$ ipython --no-banner

In [1]: import numpy as np

In [2]: np.set_printoptions(precision=3, suppress=True, linewidth=140)

In [3]: feats = np.array([[2, 3, 2], [1, 1, 3], [0, 3, 3]])

In [4]: r0 = np.array([2, 2, 9])

In [5]: np.polyval(r0, feats[1])
Out[5]: array([13, 13, 33])

In [6]: np.array([np.convolve(row, r0, "same") for row in feats])
Out[6]: 
array([[10, 28, 31],
       [ 4, 17, 15],
       [ 6, 12, 33]])

In [7]: np.correlate(feats[1], feats[0], "full")
Out[7]: array([ 2,  5, 11, 11,  6])

In [8]: mat = np.load("sample14.npy")

In [9]: mat
Out[9]: 
array([[ 1, -1, -1,  1,  1, -1, -1,  1],
       [ 1, -1,  1, -1, -1,  1, -1,  1],
       [ 1,  1, -1, -1, -1, -1,  1,  1],
       [ 1,  1,  1,  1, -1, -1, -1, -1],
       [ 1,  1,  1,  1,  1,  1,  1,  1]])

In [10]: B = mat / np.sqrt((mat ** 2).mean(axis=1, keepdims=True))

In [11]: np.linalg.matrix_rank(B) == np.linalg.matrix_rank(mat)
Out[11]: np.True_

In [12]: np.linalg.matrix_rank(mat - mat.mean(axis=1, keepdims=True))
Out[12]: np.int64(4)

In [13]: np.linalg.norm(B, axis=1)
Out[13]: array([2.828, 2.828, 2.828, 2.828, 2.828])

In [14]: F = np.loadtxt("test16.csv", delimiter=",")

In [15]: F
Out[15]: 
array([[ 0.   , -5.958, -1.813],
       [ 0.   , -5.172, -1.729],
       [ 0.   , -2.018, -1.264],
       [ 0.   , -1.924, -1.244],
       [ 0.   , -0.303, -0.672],
       [ 0.   , -0.263, -0.641],
       [ 0.   , -0.241, -0.622],
       [ 0.   , -0.071, -0.414],
       [ 0.   , -0.032, -0.316],
       [ 0.   , -0.022, -0.28 ],
       [ 0.   , -0.005, -0.172],
       [ 0.   ,  0.   ,  0.06 ],
       [ 0.   ,  0.   ,  0.066],
       [ 0.   ,  0.009,  0.207],
       [ 0.   ,  0.01 ,  0.216],
       [ 0.   ,  0.146,  0.527],
       [ 0.   ,  0.746,  0.907],
       [ 0.   ,  0.785,  0.922],
       [ 0.   ,  1.287,  1.088],
       [ 0.   ,  1.475,  1.138],
       [ 0.   ,  1.663,  1.185],
       [ 0.   ,  1.8  ,  1.216],
       [ 0.   ,  2.613,  1.377],
       [ 0.   ,  2.916,  1.429],
       [ 0.   ,  3.892,  1.573]])

In [16]: # rows and columns are dependent

In [17]: q, R = np.linalg.qr(feats)

In [18]: q.shape, R.shape
Out[18]: ((3, 3), (3, 3))

In [19]: q
Out[19]: 
array([[-0.894,  0.066, -0.442],
       [-0.447, -0.132,  0.885],
       [-0.   ,  0.989,  0.147]])

In [20]: np.abs(np.diag(R))
Out[20]: array([2.236, 3.033, 2.212])

In [21]: np.allclose(R.T @ R, feats.T @ feats)
Out[21]: True

In [22]: np.round(q.T @ q, 3) + 0
Out[22]: 
array([[1., 0., 0.],
       [0., 1., 0.],
       [0., 0., 1.]])

In [23]: r0 = np.array([3, 4, -9])

In [24]: B = q + np.outer(r0, np.eye(3)[1])

In [25]: np.linalg.matrix_rank(B - q)
Out[25]: np.int64(1)

In [26]: np.linalg.matrix_rank(np.linalg.inv(B) - np.linalg.inv(q), tol=1e-8)
Out[26]: np.int64(1)

In [27]: m1 = np.array([[1, -2, 4, -8],
    ...:     [1, -1, 1, -1],
    ...:     [1, 0, 0, 0],
    ...:     [1, 1, 1, 1],
    ...:     [1, 2, 4, 8],
    ...:     [1, 3, 9, 27]])

In [28]: m1
Out[28]: 
array([[ 1, -2,  4, -8],
       [ 1, -1,  1, -1],
       [ 1,  0,  0,  0],
       [ 1,  1,  1,  1],
       [ 1,  2,  4,  8],
       [ 1,  3,  9, 27]])

In [29]: # row 5 is much longer than the rest

In [30]: B = np.c_[m1[:, :1] @ np.array([[0]]), np.array([8, 4, -7, -3, -9, -8])]

In [31]: B
Out[31]: 
array([[ 0,  8],
       [ 0,  4],
       [ 0, -7],
       [ 0, -3],
       [ 0, -9],
       [ 0, -8]])

In [32]: np.linalg.lstsq(m1, B[:, 0])[0]
Out[32]: array([0., 0., 0., 0.])

In [33]: np.linalg.matrix_rank(np.c_[m1, B])
Out[33]: np.int64(5)

In [34]: np.linalg.matrix_rank(B)
Out[34]: np.int64(1)

In [35]: np.linalg.norm(B - m1 @ np.linalg.lstsq(m1, B)[0], axis=0)
Out[35]: array([0.   , 5.686])

In [36]: x = np.array([4, -3, 3, -1])

In [37]: y = m1 @ x

In [38]: np.linalg.lstsq(m1, y)[0]
Out[38]: array([ 4., -3.,  3., -1.])

In [39]: np.linalg.solve(m1.T @ m1, m1.T @ y)
Out[39]: array([ 4., -3.,  3., -1.])

In [40]: rng = np.random.default_rng(29)

In [41]: y = y + 0.05 * rng.normal(size=6)

In [42]: y
Out[42]: array([29.98 , 11.002,  3.992,  2.992,  2.003, -5.011])

In [43]: c, *_ = np.linalg.lstsq(m1, y)

In [44]: c.round()
Out[44]: array([ 4., -3.,  3., -1.])

In [45]: np.round(m1.T @ (y - m1 @ c), 3) + 0
Out[45]: array([0., 0., 0., 0.])

In [46]: [round(float(np.linalg.norm(np.linalg.solve(m1.T @ m1 + lam * np.eye(4), m1.T @ y))), 2) for lam in (0, 1, 10, 100)]
Out[46]: [5.91, 5.02, 3.75, 1.46]

In [47]: B = m1 / np.sqrt((m1 ** 2).mean(axis=1, keepdims=True))

In [48]: np.linalg.matrix_rank(B) == np.linalg.matrix_rank(m1)
Out[48]: np.True_

In [49]: np.linalg.matrix_rank(m1 - m1.mean(axis=1, keepdims=True))
Out[49]: np.int64(3)

In [50]: np.linalg.norm(B, axis=1)
Out[50]: array([2., 2., 2., 2., 2., 2.])

In [51]: hat = m1 @ np.linalg.solve(m1.T @ m1, m1.T)

In [52]: np.round(np.linalg.eigvalsh(hat), 3) + 0
Out[52]: array([0., 0., 1., 1., 1., 1.])

In [53]: np.allclose(hat @ hat, hat)
Out[53]: True

In [54]: np.linalg.matrix_rank(np.eye(6) - hat)
Out[54]: np.int64(2)

In [55]: q, V = np.linalg.qr(m1[:, :1])[0], np.linalg.qr(m1[:, 1:])[0]

In [56]: sv = np.linalg.svd(q.T @ V, compute_uv=False)

In [57]: (sv > 0.9).sum()
Out[57]: np.int64(0)

In [58]: sv
Out[58]: array([0.799])

In [59]: round(np.linalg.norm(q @ q.T - V @ V.T, 2), 3)
Out[59]: np.float64(1.0)

In [60]: J = np.load("layer4.npy")

In [61]: J
Out[61]: 
array([[-1.2  ,  0.5  ,  1.8  ,  5.397, -0.7  ,  0.4  ],
       [-1.5  , -1.4  ,  0.8  ,  2.411, -1.5  , -0.3  ],
       [ 0.8  ,  1.   , -0.9  , -2.691, -0.5  ,  0.2  ],
       [ 2.   , -0.3  , -0.3  , -0.876, -1.8  , -0.5  ],
       [ 0.4  ,  0.2  ,  0.6  ,  1.833,  1.1  ,  0.4  ],
       [-1.9  , -0.1  ,  0.2  ,  0.582,  0.5  ,  0.2  ],
       [ 1.7  , -0.6  ,  0.6  ,  1.74 ,  0.1  , -0.4  ],
       [ 1.5  , -0.5  ,  0.9  ,  2.738,  0.4  ,  0.2  ],
       [ 0.4  , -1.   , -0.8  , -2.419,  1.2  , -2.3  ],
       [ 1.9  , -2.   ,  0.3  ,  0.895, -0.2  ,  0.   ],
       [-0.7  ,  0.7  , -1.7  , -5.111, -0.2  , -0.2  ]])

In [62]: T = np.stack([J, -3 * J, J[::-1]])

In [63]: np.einsum("bij,cij->bc", T, T)
Out[63]: 
array([[ 146.517, -439.551,  -30.783],
       [-439.551, 1318.654,   92.348],
       [ -30.783,   92.348,  146.517]])

In [64]: np.linalg.matrix_rank(T)
Out[64]: array([6, 6, 6])

In [65]: r0 = np.array([-4, 2])

In [66]: np.cross(J[2, :3], J[0, :3])
Out[66]: array([ 2.25, -0.36,  1.6 ])

In [67]: lab = rng.permutation(6)

In [68]: B = J[:, lab] * rng.choice([-1, 1], 6)

In [69]: B
Out[69]: 
array([[ 1.2  , -0.5  , -5.397, -0.4  , -0.7  , -1.8  ],
       [ 1.5  ,  1.4  , -2.411,  0.3  , -1.5  , -0.8  ],
       [-0.8  , -1.   ,  2.691, -0.2  , -0.5  ,  0.9  ],
       [-2.   ,  0.3  ,  0.876,  0.5  , -1.8  ,  0.3  ],
       [-0.4  , -0.2  , -1.833, -0.4  ,  1.1  , -0.6  ],
       [ 1.9  ,  0.1  , -0.582, -0.2  ,  0.5  , -0.2  ],
       [-1.7  ,  0.6  , -1.74 ,  0.4  ,  0.1  , -0.6  ],
       [-1.5  ,  0.5  , -2.738, -0.2  ,  0.4  , -0.9  ],
       [-0.4  ,  1.   ,  2.419,  2.3  ,  1.2  ,  0.8  ],
       [-1.9  ,  2.   , -0.895, -0.   , -0.2  , -0.3  ],
       [ 0.7  , -0.7  ,  5.111,  0.2  , -0.2  ,  1.7  ]])

In [70]: left, _, Vh = np.linalg.svd(J.T @ B)

In [71]: np.round(np.linalg.lstsq(J, B)[0], 3) + 0
Out[71]: 
array([[-1.,  0.,  0.,  0.,  0.,  0.],
       [ 0., -1.,  0.,  0.,  0.,  0.],
       [ 0.,  0.,  0.,  0.,  0., -1.],
       [ 0.,  0., -1.,  0.,  0.,  0.],
       [ 0.,  0.,  0.,  0.,  1.,  0.],
       [ 0.,  0.,  0., -1.,  0.,  0.]])

In [72]: lab
Out[72]: array([0, 1, 3, 5, 4, 2])
